$ python -q
>>> import numpy as np
>>> from numpy import linalg as LA
>>> np.set_printoptions(suppress=True, linewidth=120)
>>> tidy = lambda a: np.round(a, 2) + 0
>>> J = np.load("run12.npy")
>>> tidy(J)
array([[ 1.  ,  0.  ,  0.  ,  0.  ,  0.  ,  0.  ,  0.  ,  0.  ],
       [ 0.  ,  1.  ,  0.  ,  0.  ,  0.  ,  0.  ,  0.  ,  0.  ],
       [ 0.  ,  0.  ,  1.  ,  0.  ,  0.  ,  0.  ,  0.  ,  0.  ],
       [ 0.  ,  0.  ,  0.  ,  0.97,  0.26,  0.  ,  0.  ,  0.  ],
       [ 0.  ,  0.  ,  0.  , -0.26,  0.97,  0.  ,  0.  ,  0.  ],
       [ 0.  ,  0.  ,  0.  ,  0.  ,  0.  ,  1.  ,  0.  ,  0.  ],
       [ 0.  ,  0.  ,  0.  ,  0.  ,  0.  ,  0.  ,  1.  ,  0.  ],
       [ 0.  ,  0.  ,  0.  ,  0.  ,  0.  ,  0.  ,  0.  ,  1.  ]])
>>> vec = np.array([5, 2, 5, 5, 3, -4, 4, -5])
>>> tidy(LA.det(J))
np.float64(1.0)
>>> print(tidy(np.sort(np.abs(np.degrees(np.angle(LA.eigvals(J)))))))
[ 0.  0.  0.  0.  0.  0. 15. 15.]
>>> print([p for p in range(1, 25) if np.allclose(LA.matrix_power(J, p), np.eye(8))])
[24]
>>> tidy(J.T @ (J @ vec))
array([ 5.,  2.,  5.,  5.,  3., -4.,  4., -5.])
>>> print(tidy(J.sum(axis=1)))
[1.   1.   1.   1.22 0.71 1.   1.   1.  ]
>>> print(tidy(np.diff(J, axis=0)))
[[-1.    1.    0.    0.    0.    0.    0.    0.  ]
 [ 0.   -1.    1.    0.    0.    0.    0.    0.  ]
 [ 0.    0.   -1.    0.97  0.26  0.    0.    0.  ]
 [ 0.    0.    0.   -1.22  0.71  0.    0.    0.  ]
 [ 0.    0.    0.    0.26 -0.97  1.    0.    0.  ]
 [ 0.    0.    0.    0.    0.   -1.    1.    0.  ]
 [ 0.    0.    0.    0.    0.    0.   -1.    1.  ]]
>>> print(tidy(J - J[0]))
[[ 0.    0.    0.    0.    0.    0.    0.    0.  ]
 [-1.    1.    0.    0.    0.    0.    0.    0.  ]
 [-1.    0.    1.    0.    0.    0.    0.    0.  ]
 [-1.    0.    0.    0.97  0.26  0.    0.    0.  ]
 [-1.    0.    0.   -0.26  0.97  0.    0.    0.  ]
 [-1.    0.    0.    0.    0.    1.    0.    0.  ]
 [-1.    0.    0.    0.    0.    0.    1.    0.  ]
 [-1.    0.    0.    0.    0.    0.    0.    1.  ]]
>>> np.abs(J).max()
np.float64(1.0)
>>> tidy(LA.svd(J, compute_uv=False))
array([1., 1., 1., 1., 1., 1., 1., 1.])
>>> LA.norm(J, axis=1).argmax()
np.int64(0)
>>> print(tidy(LA.norm(J, 2)))
1.0
>>> print(tidy(LA.norm(J[3] - J[1])))
1.41
>>> print(tidy(LA.norm(J, "nuc")))
8.0
>>> tidy(LA.norm(J, axis=1))
array([1., 1., 1., 1., 1., 1., 1., 1.])
>>> arr = np.array([[2, 3, -3, 3, -1, -2, -3],
...     [-3, 2, 3, -3, 3, -1, -2],
...     [-2, -3, 2, 3, -3, 3, -1],
...     [-1, -2, -3, 2, 3, -3, 3],
...     [3, -1, -2, -3, 2, 3, -3],
...     [-3, 3, -1, -2, -3, 2, 3],
...     [3, -3, 3, -1, -2, -3, 2]])
>>> rng = np.random.default_rng(8753)
>>> A2 = arr + rng.integers(-2, 3, (7, 6)) @ rng.integers(-2, 3, (6, 7))
>>> print(A2)
[[ -5   4  -4  13  -4  -1  -2]
 [ -2   4   7  -8   8  -7  -3]
 [  0  -5   3  -4   1   0   0]
 [  7  -2  -3  -5   2  -1   0]
 [ -1   1  -6   5   2   7  -1]
 [ -7   5  -2   4  -2   1   3]
 [  1 -13   4  -2 -11  -4   2]]
>>> tidy(LA.svd(A2 - arr, compute_uv=False))
array([22.61, 14.73,  9.83,  4.57,  1.42,  0.15,  0.  ])
>>> print(A2 - arr)
[[ -7   1  -1  10  -3   1   1]
 [  1   2   4  -5   5  -6  -1]
 [  2  -2   1  -7   4  -3   1]
 [  8   0   0  -7  -1   2  -3]
 [ -4   2  -4   8   0   4   2]
 [ -4   2  -1   6   1  -1   0]
 [ -2 -10   1  -1  -9  -1   0]]
>>> LA.matrix_rank(A2 - arr, tol=1e-8)
np.int64(6)
>>> print(np.allclose(arr, arr.T))
False
>>> print((arr - arr.T) / 2)
[[ 0.   3.  -0.5  2.  -2.   0.5 -3. ]
 [-3.   0.   3.  -0.5  2.  -2.   0.5]
 [ 0.5 -3.   0.   3.  -0.5  2.  -2. ]
 [-2.   0.5 -3.   0.   3.  -0.5  2. ]
 [ 2.  -2.   0.5 -3.   0.   3.  -0.5]
 [-0.5  2.  -2.   0.5 -3.   0.   3. ]
 [ 3.  -0.5  2.  -2.   0.5 -3.   0. ]]
>>> tidy(np.sort(np.abs(LA.eigvals(arr))))
array([1.  , 5.61, 5.61, 7.45, 7.45, 8.37, 8.37])
>>> (arr + arr.T) / 2
array([[ 2. ,  0. , -2.5,  1. ,  1. , -2.5,  0. ],
       [ 0. ,  2. ,  0. , -2.5,  1. ,  1. , -2.5],
       [-2.5,  0. ,  2. ,  0. , -2.5,  1. ,  1. ],
       [ 1. , -2.5,  0. ,  2. ,  0. , -2.5,  1. ],
       [ 1. ,  1. , -2.5,  0. ,  2. ,  0. , -2.5],
       [-2.5,  1. ,  1. , -2.5,  0. ,  2. ,  0. ],
       [ 0. , -2.5,  1. ,  1. , -2.5,  0. ,  2. ]])
>>> tidy(LA.det(arr))
np.float64(-122249.0)
>>> assert arr == arr.T
Traceback (most recent call last):
  File "<python-input-33>", line 1, in <module>
    assert arr == arr.T
           ^^^^^^^^^^^^
ValueError: The truth value of an array with more than one element is ambiguous. Use a.any() or a.all()
>>> arr.inv()
Traceback (most recent call last):
  File "<python-input-34>", line 1, in <module>
    arr.inv()
    ^^^^^^^
AttributeError: 'numpy.ndarray' object has no attribute 'inv'
>>> idx = rng.permutation(7)
>>> idx
array([0, 6, 1, 5, 2, 4, 3])
>>> A2 = arr[idx][:, idx]
>>> tidy(LA.det(A2)), tidy(LA.det(arr[idx]))
(np.float64(-122249.0), np.float64(122249.0))
>>> tidy(np.sort(np.abs(LA.eigvals(A2))))
array([1.  , 5.61, 5.61, 7.45, 7.45, 8.37, 8.37])
>>> np.diag(A2)
array([2, 2, 2, 2, 2, 2, 2])
>>> f, v = arr[4], arr[2]
>>> f @ f
np.int64(45)
>>> p = (f @ v) / (f @ f) * f
>>> tidy(p)
array([-0.67,  0.22,  0.44,  0.67, -0.44, -0.67,  0.67])
>>> t3 = np.stack([arr, -2 * arr, arr[::-1]])
>>> np.einsum("bij,cij->bc", t3, t3)
array([[ 315, -630,    1],
       [-630, 1260,   -2],
       [   1,   -2,  315]])
>>> t3.shape
(3, 7, 7)
>>> A2 = np.array([[2, 1], [2, 0]])
>>> basis = np.array([[2, 2], [-1, 0]])
>>> W0 = np.kron(A2, basis)
>>> W0
array([[ 4,  4,  2,  2],
       [-2,  0, -1,  0],
       [ 4,  4,  0,  0],
       [-2,  0,  0,  0]])
>>> A2 = LA.inv(W0)
>>> print(tidy(LA.cond(W0)))
18.2
>>> print(tidy(LA.inv(A2)))
[[ 4.  4.  2.  2.]
 [-2.  0. -1.  0.]
 [ 4.  4.  0.  0.]
 [-2.  0.  0.  0.]]
>>> tidy(LA.det(W0) * LA.det(A2))
np.float64(1.0)
>>> print(W0 @ A2)
[[1. 0. 0. 0.]
 [0. 1. 0. 0.]
 [0. 0. 1. 0.]
 [0. 0. 0. 1.]]
>>> tidy(LA.det(W0) * A2)
array([[  0.,   0.,   0.,  -8.],
       [  0.,   0.,   4.,   8.],
       [  0., -16.,   0.,  16.],
       [  8.,  16.,  -8., -16.]])
>>> print(A2)
[[ 0.    0.    0.   -0.5 ]
 [ 0.    0.    0.25  0.5 ]
 [-0.   -1.   -0.    1.  ]
 [ 0.5   1.   -0.5  -1.  ]]
